$ ipython --no-banner

In [1]: import numpy as np

In [2]: np.set_printoptions(precision=2, suppress=True, linewidth=120)

In [3]: mat = np.load("block7.npy")

In [4]: mat
Out[4]: 
array([[0.2 , 0.6 , 0.2 ],
       [0.  , 1.  , 0.  ],
       [0.  , 0.33, 0.67]])

In [5]: blk = np.stack([mat, -3 * mat, mat[::-1]])

In [6]: blk.sum(axis=0)
Out[6]: 
array([[-0.4 , -0.87,  0.27],
       [ 0.  , -1.  ,  0.  ],
       [ 0.2 , -0.06, -1.14]])

In [7]: other = np.linalg.inv(mat)

In [8]: np.round(mat @ other, 2) + 0
Out[8]: 
array([[1., 0., 0.],
       [0., 1., 0.],
       [0., 0., 1.]])

In [9]: round(np.linalg.cond(mat), 2)
Out[9]: np.float64(7.32)

In [10]: np.linalg.det(mat) * other
Out[10]: 
array([[ 0.67, -0.34, -0.2 ],
       [ 0.  ,  0.13,  0.  ],
       [ 0.  , -0.07,  0.2 ]])

In [11]: np.linalg.inv(other)
Out[11]: 
array([[0.2 , 0.6 , 0.2 ],
       [0.  , 1.  , 0.  ],
       [0.  , 0.33, 0.67]])

In [12]: np.round(np.linalg.det(mat) * np.linalg.det(other), 2)
Out[12]: np.float64(1.0)

In [13]: np.round(np.linalg.slogdet(mat)[0], 2)
Out[13]: np.float64(1.0)

In [14]: x0 = np.array([0, -1, 3])

In [15]: mat @ np.ones(3)
Out[15]: array([1., 1., 1.])

In [16]: np.sign((mat @ x0).round(6))
Out[16]: array([ 0., -1.,  1.])

In [17]: mat * x0
Out[17]: 
array([[ 0.  , -0.6 ,  0.6 ],
       [ 0.  , -1.  ,  0.  ],
       [ 0.  , -0.33,  2.01]])

In [18]: np.round(mat @ (2 * x0), 2) + 0
Out[18]: array([ 0.  , -2.  ,  3.36])

In [19]: np.round(mat @ x0, 2) + 0
Out[19]: array([ 0.  , -1.  ,  1.68])

In [20]: other = mat / np.sqrt((mat ** 2).mean(axis=1, keepdims=True))

In [21]: np.linalg.matrix_rank(other) == np.linalg.matrix_rank(mat)
Out[21]: np.True_

In [22]: np.round(mat - mat.mean(axis=1, keepdims=True), 2) + 0
Out[22]: 
array([[-0.13,  0.27, -0.13],
       [-0.33,  0.67, -0.33],
       [-0.33,  0.  ,  0.34]])

In [23]: np.linalg.norm(other, axis=1)
Out[23]: array([1.73, 1.73, 1.73])

In [24]: M = np.load("out19.npy")

In [25]: M
Out[25]: 
array([[  6.67, -76.72,  36.34],
       [  5.8 , -25.16,   7.16],
       [  4.69, -14.6 ,   1.85],
       [  4.46, -13.06,   1.14],
       [  2.62,  -4.68,  -1.95],
       [  2.24,  -3.59,  -2.13],
       [  0.12,  -0.09,  -0.34],
       [  1.55,   2.86,   9.61],
       [ 13.24,  23.9 ,  11.95],
       [ 25.12,  49.97,   6.54]])

In [26]: np.round(np.linalg.norm(M[2], 1), 2), round(np.linalg.norm(M[2], np.inf), 2)
Out[26]: (np.float64(21.14), np.float64(14.6))

In [27]: round(np.linalg.norm(M, 1), 2), round(float(np.linalg.norm(M, np.inf)), 2)
Out[27]: (np.float64(214.63), 119.73)

In [28]: np.linalg.norm(M, axis=1).argmax()
Out[28]: np.int64(0)

In [29]: np.round(np.linalg.norm(M[2] - M[8]), 2)
Out[29]: np.float64(40.71)

In [30]: round(np.linalg.norm(M, 2), 2)
Out[30]: np.float64(103.28)

In [31]: round(np.linalg.norm(M, "nuc"), 2)
Out[31]: np.float64(158.6)

In [32]: np.linalg.norm(M, axis=1)
Out[32]: array([85.15, 26.79, 15.45, 13.85,  5.71,  4.74,  0.37, 10.15, 29.82, 56.31])

In [33]: round(float(M[2] @ M[8]), 2)
Out[33]: -264.74

In [34]: Xs = (M - M.mean(axis=0)) / M.std(axis=0)

In [35]: Xs.std(axis=0)
Out[35]: array([1., 1., 1.])

In [36]: b = np.linalg.lstsq(np.delete(Xs, 1, axis=1), Xs[:, 1])[0]

In [37]: round(float(1 - np.var(Xs[:, 1] - np.delete(Xs, 1, axis=1) @ b)), 2)
Out[37]: 0.78

In [38]: b
Out[38]: array([ 0.69, -0.72])

In [39]: X = np.load("run2.npy")

In [40]: X
Out[40]: 
array([[0, 0, 1],
       [1, 0, 0],
       [0, 1, 0]])

In [41]: # rows sum to 1

In [42]: np.linalg.matrix_power(X, 100)
Out[42]: 
array([[0, 0, 1],
       [1, 0, 0],
       [0, 1, 0]])

In [43]: X @ np.ones(3)
Out[43]: array([1., 1., 1.])

In [44]: p = np.eye(3)[0]

In [45]: for _ in range(5):
    ...:     p = p @ X
    ...:     print(p.round(2))
    ...: 
[0. 0. 1.]
[0. 1. 0.]
[1. 0. 0.]
[0. 0. 1.]
[0. 1. 0.]

In [46]: np.trace(X)
Out[46]: np.int64(0)

In [47]: X @ X
Out[47]: 
array([[0, 1, 0],
       [0, 0, 1],
       [1, 0, 0]])

In [48]: (X + X.T) / 2
Out[48]: 
array([[0. , 0.5, 0.5],
       [0.5, 0. , 0.5],
       [0.5, 0.5, 0. ]])

In [49]: np.allclose(X, X.T)
Out[49]: False

In [50]: round(float(np.linalg.det(X)), 2)
Out[50]: 1.0

In [51]: np.linalg.matrix_power(X, 3)
Out[51]: 
array([[1, 0, 0],
       [0, 1, 0],
       [0, 0, 1]])

In [52]: np.linalg.determinant(X)
---------------------------------------------------------------------------
AttributeError                            Traceback (most recent call last)
Cell In[52], line 1
----> 1 np.linalg.determinant(X)

AttributeError: module 'numpy.linalg' has no attribute 'determinant'

In [53]: round(np.abs(np.linalg.eigvals(X)).max(), 2)
Out[53]: np.float64(1.0)

In [54]: x0 = np.array([0, 0, 0])

In [55]: a = np.maximum(X @ x0, 0)

In [56]: np.maximum(X @ (3 * x0), 0)
Out[56]: array([0, 0, 0])

In [57]: np.maximum(X @ x0, 0) - np.maximum(-X @ x0, 0)
Out[57]: array([0, 0, 0])

In [58]: np.tanh(X @ x0)
Out[58]: array([0., 0., 0.])

In [59]: X * (a > 1e-9)[:, None]
Out[59]: 
array([[0, 0, 0],
       [0, 0, 0],
       [0, 0, 0]])

In [60]: a
Out[60]: array([0, 0, 0])

In [61]: w1 = np.array([[1, -3], [-2, 2], [-3, 3]])

In [62]: b = np.array([6, -4])

In [63]: hid = np.maximum(X @ w1 + b, 0)

In [64]: (hid > 0).mean(axis=0)
Out[64]: array([1., 0.])

In [65]: hid
Out[65]: 
array([[3, 0],
       [7, 0],
       [4, 0]])

In [66]: C = np.array([[0, 2], [0, -2]])

In [67]: hid @ C
Out[67]: 
array([[ 0,  6],
       [ 0, 14],
       [ 0,  8]])

In [68]: E = np.load("a.npy")

In [69]: E
Out[69]: 
array([[ 9, -3, -9,  6],
       [-3,  1,  3, -2],
       [-9,  3,  9, -6],
       [ 6, -2, -6,  4]])

In [70]: r = np.linalg.matrix_rank(E)

In [71]: r
Out[71]: np.int64(1)

In [72]: ns = np.linalg.svd(E)[2][r:].T

In [73]: [int(np.linalg.matrix_rank(np.delete(E, i, axis=0))) for i in range(4)]
Out[73]: [1, 1, 1, 1]

In [74]: np.linalg.matrix_rank(E.T @ E), np.linalg.matrix_rank(E @ E.T)
Out[74]: (np.int64(1), np.int64(1))

In [75]: rng = np.random.default_rng(6992)

In [76]: lab = rng.permutation(4)

In [77]: lab
Out[77]: array([1, 0, 3, 2])

In [78]: other = E[lab][:, lab]

In [79]: np.trace(other)
Out[79]: np.int64(23)

In [80]: np.diff(E, axis=0)
Out[80]: 
array([[-12,   4,  12,  -8],
       [ -6,   2,   6,  -4],
       [ 15,  -5, -15,  10]])

In [81]: np.zeros(4, 4)
---------------------------------------------------------------------------
TypeError                                 Traceback (most recent call last)
Cell In[81], line 1
----> 1 np.zeros(4, 4)

TypeError: Cannot interpret '4' as a data type

In [82]: np.round(np.linalg.svd(E, compute_uv=False), 2) + 0
Out[82]: array([23.,  0.,  0.,  0.])

In [83]: E[4]
---------------------------------------------------------------------------
IndexError                                Traceback (most recent call last)
Cell In[83], line 1
----> 1 E[4]

IndexError: index 4 is out of bounds for axis 0 with size 4

In [84]: np.linalg.rank(E)
---------------------------------------------------------------------------
AttributeError                            Traceback (most recent call last)
Cell In[84], line 1
----> 1 np.linalg.rank(E)

AttributeError: module 'numpy.linalg' has no attribute 'rank'

In [85]: evals, evecs = np.linalg.eigh(E)

In [86]: np.unique(evals.round(6) + 0, return_counts=True)[1]
Out[86]: array([3, 1])

In [87]: np.abs(evecs[:, -1]).round(6).argmax()
Out[87]: np.int64(0)

In [88]: (evals > 1e-8).sum(), (evals < -1e-8).sum()
Out[88]: (np.int64(1), np.int64(0))

In [89]: np.abs(evecs[:, -1])
Out[89]: array([0.63, 0.21, 0.63, 0.42])

In [90]: np.linalg.eigvalsh(E + -3 * np.eye(4))
Out[90]: array([-3., -3., -3., 20.])

In [91]: evals.round(2) + 0
Out[91]: array([ 0.,  0.,  0., 23.])

In [92]: np.round(evecs.T @ E @ evecs, 2) + 0
Out[92]: 
array([[ 0.,  0.,  0.,  0.],
       [ 0.,  0.,  0.,  0.],
       [ 0.,  0.,  0.,  0.],
       [ 0.,  0.,  0., 23.]])
